$ ipython --no-banner

In [1]: import numpy as np

In [2]: np.set_printoptions(precision=3, suppress=True, linewidth=160, legacy="1.25")

In [3]: tidy = lambda a: np.round(a, 3) + 0

In [4]: m1 = np.load("layer15.npy")

In [5]: tidy(m1)
Out[5]: 
array([[ 11.904, -15.652,  14.105,  -0.881, -13.325, -16.891,   1.996],
       [ -8.06 , -10.541, -12.925,  -7.609,  26.133,  -3.999,   9.475],
       [  0.519,  10.429,  -4.36 ,  -0.687,   5.605,  15.381,  13.475],
       [ -0.095,  11.878,  -0.31 ,  14.677, -14.695,  12.877,   9.827],
       [ -4.158,  12.669,  -4.051,  14.775, -12.485,  12.651,   6.588],
       [ -2.924, -22.575,  -1.219, -12.889,   9.402, -26.235, -11.779],
       [  4.527,  17.882,   2.525,  10.328, -14.63 ,  19.836,  12.746],
       [  8.867,   1.814,   9.101,   3.335, -14.78 ,   1.427,   5.819],
       [ -2.378,  -7.932,  -3.915,   4.013,   5.17 ,  -3.865,   9.948],
       [-13.117, -14.177, -10.157,  -8.595,   8.893, -21.292, -19.849],
       [ -2.196,  -5.825,  -4.518,   8.967,   4.475,   0.671,  16.398],
       [  8.025,   1.107,  12.077,   4.289, -25.713,  -5.611,  -6.779],
       [ -8.918,  -6.429,  -6.928,   0.864,   0.692, -10.305,  -8.593],
       [  3.409, -19.434,   5.767,   9.357,  -8.3  , -17.775,   7.259]])

In [6]: Xs = m1 - m1.mean(axis=0)

In [7]: Uu, sigma, Vt = np.linalg.svd(Xs, full_matrices=False)

In [8]: np.abs(Vt[0]).argmax()
Out[8]: 5

In [9]: tidy((sigma ** 2).sum() ** 2 / (sigma ** 4).sum())
Out[9]: 2.323

In [10]: tidy(sigma)
Out[10]: array([81.683, 56.185, 33.302, 21.461,  0.   ,  0.   ,  0.   ])

In [11]: Xs = m1 - m1.mean(axis=0)

In [12]: V = np.linalg.svd(Xs)[2][:5]

In [13]: Y = Xs - Xs @ V.T @ V

In [14]: tidy(np.linalg.norm(Y) / np.linalg.norm(Xs))
Out[14]: 0.0

In [15]: tidy(np.cov(Xs @ V.T, rowvar=False))
Out[15]: 
array([[513.237,   0.   ,   0.   ,   0.   ,   0.   ],
       [  0.   , 242.824,   0.   ,   0.   ,   0.   ],
       [  0.   ,   0.   ,  85.307,   0.   ,   0.   ],
       [  0.   ,   0.   ,   0.   ,  35.429,   0.   ],
       [  0.   ,   0.   ,   0.   ,   0.   ,   0.   ]])

In [16]: tidy((Xs @ V.T).std(axis=0))
Out[16]: array([21.831, 15.016,  8.9  ,  5.736,  0.   ])

In [17]: X = np.load("dump.npy")

In [18]: X
Out[18]: 
array([[  1,  -3,   9, -27],
       [  1,  -2,   4,  -8],
       [  1,  -1,   1,  -1],
       [  1,   0,   0,   0],
       [  1,   1,   1,   1],
       [  1,   2,   4,   8],
       [  1,   3,   9,  27],
       [  1,   4,  16,  64]])

In [19]: # column 3 dominates

In [20]: def softmax(z):
    ...:     e = np.exp(z - z.max(axis=-1, keepdims=True))
    ...:     return e / e.sum(axis=-1, keepdims=True)
    ...: 

In [21]: tidy(softmax(X).sum(axis=1))
Out[21]: array([1., 1., 1., 1., 1., 1., 1., 1.])

In [22]: tidy(softmax(X[0]))
Out[22]: array([0., 0., 1., 0.])

In [23]: tidy(softmax(10 * X[0]))
Out[23]: array([0., 0., 1., 0.])

In [24]: att = X @ X.T / np.sqrt(4)

In [25]: softmax(att)[0] @ X
Out[25]: array([  1.,  -3.,   9., -27.])

In [26]: tidy(softmax(att))
Out[26]: 
array([[1.   , 0.   , 0.   , 0.   , 0.   , 0.   , 0.   , 0.   ],
       [1.   , 0.   , 0.   , 0.   , 0.   , 0.   , 0.   , 0.   ],
       [1.   , 0.   , 0.   , 0.   , 0.   , 0.   , 0.   , 0.   ],
       [0.125, 0.125, 0.125, 0.125, 0.125, 0.125, 0.125, 0.125],
       [0.   , 0.   , 0.   , 0.   , 0.   , 0.   , 0.   , 1.   ],
       [0.   , 0.   , 0.   , 0.   , 0.   , 0.   , 0.   , 1.   ],
       [0.   , 0.   , 0.   , 0.   , 0.   , 0.   , 0.   , 1.   ],
       [0.   , 0.   , 0.   , 0.   , 0.   , 0.   , 0.   , 1.   ]])

In [27]: data = np.loadtxt("case4.csv", delimiter=",")

In [28]: data
Out[28]: 
array([[  0.,   7.,  -4.,  -7.,   3.,   6.,   4.],
       [  7.,   6., -10.,  -3.,  -2.,   6.,   2.],
       [ -4., -10.,  10.,  -6.,  -5.,  -3.,   0.],
       [ -7.,  -3.,  -6.,  -8.,  -1.,  -3.,  -7.],
       [  3.,  -2.,  -5.,  -1.,   8.,   1.,   5.],
       [  6.,   6.,  -3.,  -3.,   1.,  -8.,   5.],
       [  4.,   2.,   0.,  -7.,   5.,   5.,  -2.]])

In [29]: # symmetric

In [30]: evals, V = np.linalg.eigh(data)

In [31]: tidy(np.linalg.eigvalsh(data + -3 * np.eye(7)))
Out[31]: array([-18.91 , -14.98 ,  -9.858,  -9.022,   6.721,   8.921,  22.129])

In [32]: np.abs(V[:, -1]).round(6).argmax()
Out[32]: 2

In [33]: np.unique(evals.round(6) + 0, return_counts=True)[1]
Out[33]: array([1, 1, 1, 1, 1, 1, 1])

In [34]: tidy(V.T @ V)
Out[34]: 
array([[1., 0., 0., 0., 0., 0., 0.],
       [0., 1., 0., 0., 0., 0., 0.],
       [0., 0., 1., 0., 0., 0., 0.],
       [0., 0., 0., 1., 0., 0., 0.],
       [0., 0., 0., 0., 1., 0., 0.],
       [0., 0., 0., 0., 0., 1., 0.],
       [0., 0., 0., 0., 0., 0., 1.]])

In [35]: tidy(V @ np.diag(evals) @ V.T)
Out[35]: 
array([[  0.,   7.,  -4.,  -7.,   3.,   6.,   4.],
       [  7.,   6., -10.,  -3.,  -2.,   6.,   2.],
       [ -4., -10.,  10.,  -6.,  -5.,  -3.,   0.],
       [ -7.,  -3.,  -6.,  -8.,  -1.,  -3.,  -7.],
       [  3.,  -2.,  -5.,  -1.,   8.,   1.,   5.],
       [  6.,   6.,  -3.,  -3.,   1.,  -8.,   5.],
       [  4.,   2.,   0.,  -7.,   5.,   5.,  -2.]])

In [36]: tidy(V.T @ data @ V)
Out[36]: 
array([[-15.91 ,   0.   ,   0.   ,   0.   ,   0.   ,   0.   ,   0.   ],
       [  0.   , -11.98 ,   0.   ,   0.   ,   0.   ,   0.   ,   0.   ],
       [  0.   ,   0.   ,  -6.858,   0.   ,   0.   ,   0.   ,   0.   ],
       [  0.   ,   0.   ,   0.   ,  -6.022,   0.   ,   0.   ,   0.   ],
       [  0.   ,   0.   ,   0.   ,   0.   ,   9.721,   0.   ,   0.   ],
       [  0.   ,   0.   ,   0.   ,   0.   ,   0.   ,  11.921,   0.   ],
       [  0.   ,   0.   ,   0.   ,   0.   ,   0.   ,   0.   ,  25.129]])

In [37]: J = np.loadtxt("arr.csv", delimiter=",")

In [38]: J
Out[38]: 
array([[ -1.562, -10.244,  37.007],
       [  0.523, -10.645,  34.165],
       [ -1.535, -10.534,  35.94 ],
       [ -0.918, -56.189,  30.997],
       [ -0.904, -12.094,  38.478],
       [ -0.893, -10.323,  35.192],
       [ -0.367, -10.358,  34.938],
       [ -3.336, -58.918,  28.865],
       [ -4.383, -58.928,  32.562],
       [ -0.303,  -9.643,  35.682]])

In [39]: C = J[[0, 8]].astype(float)

In [40]: for _ in range(3):
    ...:     labels = np.linalg.norm(J[:, None] - C, axis=-1).argmin(axis=1)
    ...:     C = np.array([J[labels == j].mean(axis=0) for j in range(2)])
    ...: 

In [41]: labels
Out[41]: array([0, 0, 0, 1, 0, 0, 0, 1, 1, 0])

In [42]: np.bincount(labels)
Out[42]: array([7, 3])

In [43]: np.abs(C[1] - C[0]).argmax()
Out[43]: 1

In [44]: tidy(C[1] - C[0])
Out[44]: array([ -2.159, -47.463,  -5.107])

In [45]: q, V = np.linalg.qr(J[:, :1])[0], np.linalg.qr(J[:, 1:])[0]

In [46]: sigma = np.linalg.svd(q.T @ V, compute_uv=False)

In [47]: (sigma > 0.9).sum()
Out[47]: 0

In [48]: tidy(sigma)
Out[48]: array([0.874])

In [49]: tidy(np.degrees(np.arccos(sigma.clip(0, 1))))
Out[49]: array([29.123])

In [50]: np.argsort(-np.linalg.norm(J, axis=0).round(6), kind="stable")[:3]
Out[50]: array([2, 1, 0])

In [51]: tidy(np.linalg.norm(J, 2) / np.linalg.norm(J))
Out[51]: 0.923

In [52]: np.linalg.cond(J) > 100
Out[52]: False

In [53]: round(np.log10(np.linalg.cond(J)))
Out[53]: 2

In [54]: M = np.load("sample7.npy")

In [55]: M
Out[55]: 
array([[ 2, -1,  0,  0,  0,  0],
       [ 1, -3,  0,  0,  0,  0],
       [-2, -2,  0,  0,  0,  0],
       [ 0,  0,  2, -1,  0,  0],
       [ 0,  0,  1, -3,  0,  0],
       [ 0,  0, -2, -2,  0,  0],
       [ 0,  0,  0,  0,  2, -1],
       [ 0,  0,  0,  0,  1, -3],
       [ 0,  0,  0,  0, -2, -2]])

In [56]: q, V = np.linalg.qr(M[:, :4])[0], np.linalg.qr(M[:, 4:])[0]

In [57]: sigma = np.linalg.svd(q.T @ V, compute_uv=False)

In [58]: sigma
Out[58]: array([0., 0.])

In [59]: np.degrees(np.arccos(sigma.clip(0, 1)))
Out[59]: array([90., 90.])

In [60]: (sigma > 0.9).sum()
Out[60]: 0

In [61]: proj = M @ np.linalg.solve(M.T @ M, M.T)

In [62]: np.linalg.matrix_rank(np.eye(9) - proj)
Out[62]: 3

In [63]: tidy(np.trace(proj))
Out[63]: 6.0

In [64]: np.allclose(proj @ proj, proj)
Out[64]: True

In [65]: Y = np.c_[M[:, :5] @ np.array([[3, -2, -5, 1, 3],
    ...:     [-1, 3, 0, 5, 0],
    ...:     [-3, 0, 2, 3, 5],
    ...:     [-3, 5, 2, 3, 2],
    ...:     [-2, -5, 4, 1, 3]]), np.array([0, 2, 2, 0, 3, 3, 2, 0, 0])]

In [66]: Y
Out[66]: 
array([[  7,  -7, -10,  -3,   6,   0],
       [  6, -11,  -5, -14,   3,   2],
       [ -4,  -2,  10, -12,  -6,   2],
       [ -3,  -5,   2,   3,   8,   0],
       [  6, -15,  -4,  -6,  -1,   3],
       [ 12, -10,  -8, -12, -14,   3],
       [ -4, -10,   8,   2,   6,   2],
       [ -2,  -5,   4,   1,   3,   0],
       [  4,  10,  -8,  -2,  -6,   0]])

In [67]: tidy(np.linalg.norm(Y - M @ np.linalg.lstsq(M, Y)[0], axis=0))
Out[67]: array([0.   , 0.   , 0.   , 0.   , 0.   , 1.467])

In [68]: tidy(np.linalg.lstsq(M, Y[:, 0])[0])
Out[68]: array([ 3., -1., -3., -3., -2.,  0.])

In [69]: Y = M[0, 0] * M[1:] - np.outer(M[1:, 0], M[0])

In [70]: Y
Out[70]: 
array([[ 0, -5,  0,  0,  0,  0],
       [ 0, -6,  0,  0,  0,  0],
       [ 0,  0,  4, -2,  0,  0],
       [ 0,  0,  2, -6,  0,  0],
       [ 0,  0, -4, -4,  0,  0],
       [ 0,  0,  0,  0,  4, -2],
       [ 0,  0,  0,  0,  2, -6],
       [ 0,  0,  0,  0, -4, -4]])

In [71]: np.flatnonzero(~Y.round(6).any(axis=1))
Out[71]: array([], dtype=int64)

In [72]: np.linalg.matrix_rank(Y), np.linalg.matrix_rank(M)
Out[72]: (5, 6)

In [73]: mat = np.load("x.npy")

In [74]: mat
Out[74]: 
array([[-1,  2, -2, -3,  1, -3,  0],
       [-3,  3,  0,  1, -3, -2, -1],
       [-2,  1,  2,  0,  1,  1,  3],
       [ 2,  3,  3,  2,  2,  3, -3],
       [ 3,  0,  0, -1, -2,  2,  3],
       [ 1, -1, -3, -1,  1, -2, -2]])

In [75]: G = mat.T @ mat

In [76]: tidy(np.linalg.svd(mat, compute_uv=False) ** 2)
Out[76]: array([65.759, 42.72 , 37.208, 16.938, 14.083,  0.292])

In [77]: tidy(np.linalg.eigvalsh(G)[::-1])
Out[77]: array([65.759, 42.72 , 37.208, 16.938, 14.083,  0.292,  0.   ])

In [78]: G
Out[78]: 
array([[28, -8,  1,  0,  5, 17, -2],
       [-8, 24, 10,  4, -1,  0, -7],
       [ 1, 10, 26, 15,  3, 23,  3],
       [ 0,  4, 15, 16, -1, 13, -8],
       [ 5, -1,  3, -1, 20,  4, -8],
       [17,  0, 23, 13,  4, 31,  6],
       [-2, -7,  3, -8, -8,  6, 32]])

In [79]: np.allclose(G, G.T)
Out[79]: True

In [80]: Uu, sigma, Vt = np.linalg.svd(G)

In [81]: V = Vt[:(sigma > 1e-8).sum()]

In [82]: rng = np.random.default_rng(2)

In [83]: x0 = G[2] + -1 * G[1] + rng.integers(2) * np.eye(7)[6]

In [84]: x0
Out[84]: array([  9., -14.,  16.,  11.,   4.,  23.,  11.])

In [85]: tidy(np.linalg.norm(x0 - V.T @ V @ x0))
Out[85]: 0.239

In [86]: np.linalg.matrix_rank(np.vstack([G, x0]))
Out[86]: 7

In [87]: Y = np.array([[2, 0], [-5, -5], [-4, 5], [-3, -2], [5, -5], [-4, 2]])

In [88]: C = np.array([[2, 0, 0, 1, -2, 1, 2], [-2, -2, -2, 2, -3, -3, 1]])

In [89]: F = Y @ C + 0.3 * rng.normal(size=(6, 7))

In [90]: tidy(F)
Out[90]: 
array([[  3.843,  -0.124,  -0.732,   2.54 ,  -3.657,   1.902,   4.232],
       [  0.084,   9.834,  10.293, -15.093,  24.901,   9.762, -14.864],
       [-18.03 ,  -9.836, -10.182,   6.038,  -7.268, -18.748,  -2.944],
       [ -1.901,   4.123,   3.697,  -6.765,  12.617,   2.508,  -8.519],
       [ 19.549,  10.252,  10.039,  -4.676,   5.217,  20.063,   5.085],
       [-12.051,  -3.739,  -4.339,  -0.127,   2.073,  -9.46 ,  -6.229]])

In [91]: [round(float(x), 3) for x in np.linalg.svd(F, compute_uv=False)[:3]]
Out[91]: [53.28, 35.379, 1.163]

In [92]: tidy(np.linalg.norm(F, 2) / np.linalg.norm(F))
Out[92]: 0.833

In [93]: np.linalg.matrix_rank(F, rtol=0.1)
Out[93]: 2

In [94]: np.argsort(-np.linalg.norm(F, axis=0).round(6), kind="stable")[:3]
Out[94]: array([5, 4, 0])

In [95]: tidy(softmax(F[0]))
Out[95]: array([0.342, 0.006, 0.004, 0.093, 0.   , 0.049, 0.505])

In [96]: tidy(softmax(10 * F[0]))
Out[96]: array([0.02, 0.  , 0.  , 0.  , 0.  , 0.  , 0.98])

In [97]: tidy(softmax(F[0] + -3))
Out[97]: array([0.342, 0.006, 0.004, 0.093, 0.   , 0.049, 0.505])

In [98]: att = F @ F.T / np.sqrt(7)

In [99]: softmax(att).round(6).argmax(axis=1)
Out[99]: array([4, 1, 2, 1, 4, 2])

In [100]: tidy(softmax(att + np.triu(np.full(att.shape, -np.inf), 1)))
Out[100]: 
array([[1., 0., 0., 0., 0., 0.],
       [0., 1., 0., 0., 0., 0.],
       [0., 0., 1., 0., 0., 0.],
       [0., 1., 0., 0., 0., 0.],
       [0., 0., 0., 0., 1., 0.],
       [0., 0., 1., 0., 0., 0.]])

In [101]: tidy(softmax(att)[0] @ F)
Out[101]: array([19.549, 10.252, 10.039, -4.676,  5.217, 20.063,  5.085])

In [102]: Y = F + rng.integers(-2, 3, (6, 2)) @ rng.integers(-2, 3, (2, 7))

In [103]: tidy(Y)
Out[103]: 
array([[  5.843,  -0.124,   1.268,   2.54 ,  -4.657,   1.902,   4.232],
       [  2.084,   5.834,  12.293, -19.093,  24.901,  11.762, -16.864],
       [-21.03 ,  -7.836, -13.182,   8.038,  -6.268, -19.748,  -1.944],
       [ -0.901,   6.123,   4.697,  -4.765,  11.617,   1.508,  -7.519],
       [ 21.549,   6.252,  12.039,  -8.676,   5.217,  22.063,   3.085],
       [ -9.051,  -5.739,  -1.339,  -2.127,   1.073,  -8.46 ,  -7.229]])

In [104]: np.linalg.matrix_rank(Y - F, tol=1e-8)
Out[104]: 2

In [105]: tidy(Y - F)
Out[105]: 
array([[ 2.,  0.,  2.,  0., -1.,  0.,  0.],
       [ 2., -4.,  2., -4.,  0.,  2., -2.],
       [-3.,  2., -3.,  2.,  1., -1.,  1.],
       [ 1.,  2.,  1.,  2., -1., -1.,  1.],
       [ 2., -4.,  2., -4.,  0.,  2., -2.],
       [ 3., -2.,  3., -2., -1.,  1., -1.]])
